$ python3 -q
>>> import numpy as np
>>> import numpy.linalg as la
>>> np.set_printoptions(precision=1, suppress=True, linewidth=160, legacy="1.25")
>>> J = np.loadtxt("a.csv", delimiter=",")
>>> print(J)
[[ 0. -2.  3.  2.  0.]
 [ 0.  0.  2.  1.  0.]
 [-1.  3.  2. -1.  0.]
 [ 0.  2. -2. -3.  0.]
 [ 0.  0.  0.  0. -1.]]
>>> Q, Rm = la.qr(J)
>>> print(Q @ Rm)
[[ 0. -2.  3.  2.  0.]
 [ 0.  0.  2.  1.  0.]
 [-1.  3.  2. -1.  0.]
 [ 0.  2. -2. -3.  0.]
 [ 0.  0.  0.  0. -1.]]
>>> print(Q)
[[ 0.   0.7 -0.2  0.7  0. ]
 [-0.   0.  -0.9 -0.3  0. ]
 [ 1.   0.   0.   0.   0. ]
 [-0.  -0.7 -0.2  0.7  0. ]
 [-0.  -0.  -0.  -0.   1. ]]
>>> print(np.round(np.einsum("ii->", Q), 1))
1.7
>>> print(round(la.det(Q[::-1]), 1))
-1.0
>>> print(np.round(la.eigvals(Q).sum().real, 1))
1.7
>>> print(np.kron(np.eye(2, dtype=int), Q))
[[ 0.   0.7 -0.2  0.7  0.   0.   0.  -0.   0.   0. ]
 [-0.   0.  -0.9 -0.3  0.  -0.   0.  -0.  -0.   0. ]
 [ 1.   0.   0.   0.   0.   0.   0.   0.   0.   0. ]
 [-0.  -0.7 -0.2  0.7  0.  -0.  -0.  -0.   0.   0. ]
 [-0.  -0.  -0.  -0.   1.  -0.  -0.  -0.  -0.   0. ]
 [ 0.   0.  -0.   0.   0.   0.   0.7 -0.2  0.7  0. ]
 [-0.   0.  -0.  -0.   0.  -0.   0.  -0.9 -0.3  0. ]
 [ 0.   0.   0.   0.   0.   1.   0.   0.   0.   0. ]
 [-0.  -0.  -0.   0.   0.  -0.  -0.7 -0.2  0.7  0. ]
 [-0.  -0.  -0.  -0.   0.  -0.  -0.  -0.  -0.   1. ]]
>>> print(la.eigvals(Q))
[-1. +0.j   0.3+0.9j  0.3-0.9j  1. +0.j   1. +0.j ]
>>> w1 = np.array([[-3, 0, -1, -1, 1, -3],
...     [1, 2, -1, 2, -1, 3],
...     [3, 0, -3, -1, -3, 1],
...     [-3, -2, -2, -3, -2, -3],
...     [2, 1, 3, 3, -2, 0]])
>>> c = np.array([0, 1, 0, 2, -2, 0])
>>> hid = np.maximum(J @ w1 + c, 0)
>>> print((hid > 0).mean(axis=0))
[0.8 0.4 0.2 0.4 0.2 0.4]
>>> print(la.matrix_rank(hid))
3
>>> print((hid > 0).astype(int))
[[1 0 0 0 0 0]
 [1 0 0 0 0 0]
 [1 1 0 1 0 1]
 [1 1 1 1 1 1]
 [0 0 0 0 0 0]]
>>> W2 = np.array([[-4, -5], [8, 9], [4, 1], [1, 5], [6, -1], [-8, 7]])
>>> print(hid @ W2)
[[  -4.   -5.]
 [ -12.  -15.]
 [-114.  175.]
 [  69.  252.]
 [   0.    0.]]
>>> print((hid @ W2).round(6).argmax(axis=1))
[0 0 1 1 0]
>>> Q, _ = la.qr(np.array([[0.7, -1.7, 1.6, 0.6, 0.6, 0.4, -0.8],
...     [0.2, 0.1, 0.1, 0.0, 1.0, 0.9, -1.0],
...     [-0.1, 0.5, -0.9, -1.0, 0.9, 0.6, -1.7],
...     [0.0, 0.6, 1.0, -0.3, -0.6, 0.4, 0.2],
...     [-0.3, -0.5, -0.8, -1.0, 0.5, 1.7, 1.1],
...     [0.6, -1.8, -0.3, 0.2, 1.8, 0.5, 1.2],
...     [-0.9, -0.9, 0.7, 0.8, -0.7, 0.5, -0.2]]))
>>> ev = np.array([2, 1, 0, 1, -1, 0, -2])
>>> W0 = Q @ np.diag(ev) @ Q.T
>>> print(W0.round(1) + 0)
[[ 0.4  0.1 -0.2  0.6  0.   1.2 -0.4]
 [ 0.1 -0.6 -0.4  0.1  0.1  0.1 -0.5]
 [-0.2 -0.4 -0.1  0.5  0.3  0.  -0.1]
 [ 0.6  0.1  0.5 -0.4  0.4 -0.9 -0.3]
 [ 0.   0.1  0.3  0.4  0.5  0.   0.5]
 [ 1.2  0.1  0.  -0.9  0.   0.  -0.4]
 [-0.4 -0.5 -0.1 -0.3  0.5 -0.4  1.2]]
>>> print(np.argsort(-la.norm(W0, axis=0).round(6), kind="stable")[:3])
[5 6 0]
>>> print(np.round(la.norm(W0, 2) / la.norm(W0), 1))
0.6
>>> Uu, sigma, Vh = la.svd(W0)
>>> vecs = Vh[:(sigma > 1e-8).sum()]
>>> rng = np.random.default_rng(673169)
>>> x0 = W0[4] + 2 * W0[6] + rng.integers(2) * np.eye(7)[4]
>>> print(x0.round(1) + 0)
[-0.8 -0.9  0.  -0.2  2.5 -0.7  2.9]
>>> print(la.matrix_rank(np.vstack([W0, x0])))
6
>>> print(np.round(la.norm(x0 - vecs.T @ vecs @ x0), 1))
0.6
>>> print(np.round(vecs.T @ vecs, 1) + 0)
[[ 0.8  0.   0.1 -0.2  0.2  0.2 -0.1]
 [ 0.   0.7  0.4  0.  -0.2  0.1  0.1]
 [ 0.1  0.4  0.4  0.2  0.2 -0.2  0. ]
 [-0.2  0.   0.2  0.7  0.2  0.2 -0.2]
 [ 0.2 -0.2  0.2  0.2  0.6 -0.1  0.2]
 [ 0.2  0.1 -0.2  0.2 -0.1  0.8  0.1]
 [-0.1  0.1  0.  -0.2  0.2  0.1  0.9]]
>>> print(np.diag(vecs.T @ vecs))
[0.8 0.7 0.4 0.7 0.6 0.8 0.9]
>>> u, r1 = W0[5], W0[6]
>>> print(round(u @ u, 1))
2.4
>>> p = (u @ r1) / (u @ u) * u
>>> print(np.round(np.outer(u, r1), 1) + 0)
[[-0.5 -0.6 -0.2 -0.3  0.6 -0.5  1.5]
 [ 0.   0.   0.   0.   0.   0.   0.1]
 [ 0.   0.   0.   0.   0.   0.   0. ]
 [ 0.4  0.4  0.1  0.2 -0.4  0.3 -1.1]
 [ 0.   0.   0.   0.   0.   0.   0. ]
 [ 0.   0.   0.   0.   0.   0.   0. ]
 [ 0.2  0.2  0.1  0.1 -0.2  0.1 -0.5]]
>>> print(la.matrix_rank(np.outer(u, r1)))
1
>>> print(np.round((r1 - p) @ u, 1))
-0.0
>>> print(np.round(la.norm(u + r1) ** 2 + la.norm(u - r1) ** 2, 1))
9.4
>>> cov = W0.T @ W0
>>> print(np.diag(cov))
[2.2 0.8 0.6 1.9 0.8 2.4 2.3]
>>> print(np.allclose(cov, cov.T))
True
>>> print((W0 @ W0.T).shape)
(7, 7)
>>> print(np.round(la.svd(W0, compute_uv=False) ** 2, 1) + 0)
[4. 4. 1. 1. 1. 0. 0.]
>>> print(np.round(la.eigvalsh(cov)[::-1], 1) + 0)
[4. 4. 1. 1. 1. 0. 0.]
>>> lab = rng.permutation(7)
>>> print(lab)
[5 3 0 2 6 4 1]
>>> other = W0[lab][:, lab]
>>> print(round(la.det(other), 1), round(float(la.det(W0[lab])), 1))
0.0 0.0
>>> print(np.allclose(other, W0))
False
>>> print(round(float(np.trace(other)), 1))
1.0
>>> lab = rng.integers(0, 3, 5)
>>> F = np.triu((lab[:, None] == lab) & (rng.random((5, 5)) < 0.8), 1).astype(int)
>>> F += F.T
>>> print(F)
[[0 0 1 0 0]
 [0 0 0 0 1]
 [1 0 0 0 0]
 [0 0 0 0 0]
 [0 1 0 0 0]]
>>> print(np.kron(np.eye(2, dtype=int), F))
[[0 0 1 0 0 0 0 0 0 0]
 [0 0 0 0 1 0 0 0 0 0]
 [1 0 0 0 0 0 0 0 0 0]
 [0 0 0 0 0 0 0 0 0 0]
 [0 1 0 0 0 0 0 0 0 0]
 [0 0 0 0 0 0 0 1 0 0]
 [0 0 0 0 0 0 0 0 0 1]
 [0 0 0 0 0 1 0 0 0 0]
 [0 0 0 0 0 0 0 0 0 0]
 [0 0 0 0 0 0 1 0 0 0]]
>>> print(np.round(la.det(F.T), 1))
0.0
>>> print(np.round(la.eigvals(F).sum().real, 1))
0.0
>>> print(np.poly(F))
[ 1.  0. -2.  0.  1.  0.]
>>> print(round(float(la.det(2 * F)), 1), round(la.det(F), 1))
0.0 0.0
>>> ev, vecs = la.eigvalsh(F)
Traceback (most recent call last):
  File "<python-input-65>", line 1, in <module>
    ev, vecs = la.eigvalsh(F)
    ^^^^^^^^
ValueError: too many values to unpack (expected 2)
>>> ev, vecs = la.eigh(F)
>>> print(np.round(vecs.T @ F @ vecs, 1) + 0)
[[-1.  0.  0.  0.  0.]
 [ 0. -1.  0.  0.  0.]
 [ 0.  0.  0.  0.  0.]
 [ 0.  0.  0.  1.  0.]
 [ 0.  0.  0.  0.  1.]]
>>> print(la.eigvalsh(F @ F))
[0. 1. 1. 1. 1.]
>>> print((ev > 1e-8).sum(), (ev < -1e-8).sum())
2 2
>>> print(round(float(la.eigvalsh(F).min()), 1))
-1.0
>>> print(np.all(la.eigvalsh(F) > 0))
False
>>> mat = np.loadtxt("block4.csv", delimiter=",")
>>> print(mat.round(1) + 0)
[[ 3.6 -0.8 -1.  -5.7  0.3  3.6 -0.8 -3.4  0.8  0.   0. ]
 [ 0.6 -0.1 -0.2 -0.9  0.   0.6 -0.1 -0.5  0.1  0.   0. ]
 [ 1.  -0.2 -0.3 -1.5  0.1  1.  -0.2 -0.9  0.2  0.   0. ]
 [ 1.5 -0.3 -0.4 -2.4  0.1  1.5 -0.3 -1.4  0.3  0.   0. ]
 [-1.1  0.2  0.3  1.8 -0.1 -1.1  0.2  1.  -0.2  0.   0. ]]
>>> blk = np.stack([mat, -1 * mat, mat[::-1]])
>>> print(np.round(blk.sum(axis=0), 1) + 0)
[[-1.1  0.2  0.3  1.8 -0.1 -1.1  0.2  1.  -0.2  0.   0. ]
 [ 1.5 -0.3 -0.4 -2.4  0.1  1.5 -0.3 -1.4  0.3  0.   0. ]
 [ 1.  -0.2 -0.3 -1.5  0.1  1.  -0.2 -0.9  0.2  0.   0. ]
 [ 0.6 -0.1 -0.2 -0.9  0.   0.6 -0.1 -0.5  0.1  0.   0. ]
 [ 3.6 -0.8 -1.  -5.7  0.3  3.6 -0.8 -3.4  0.8  0.   0. ]]
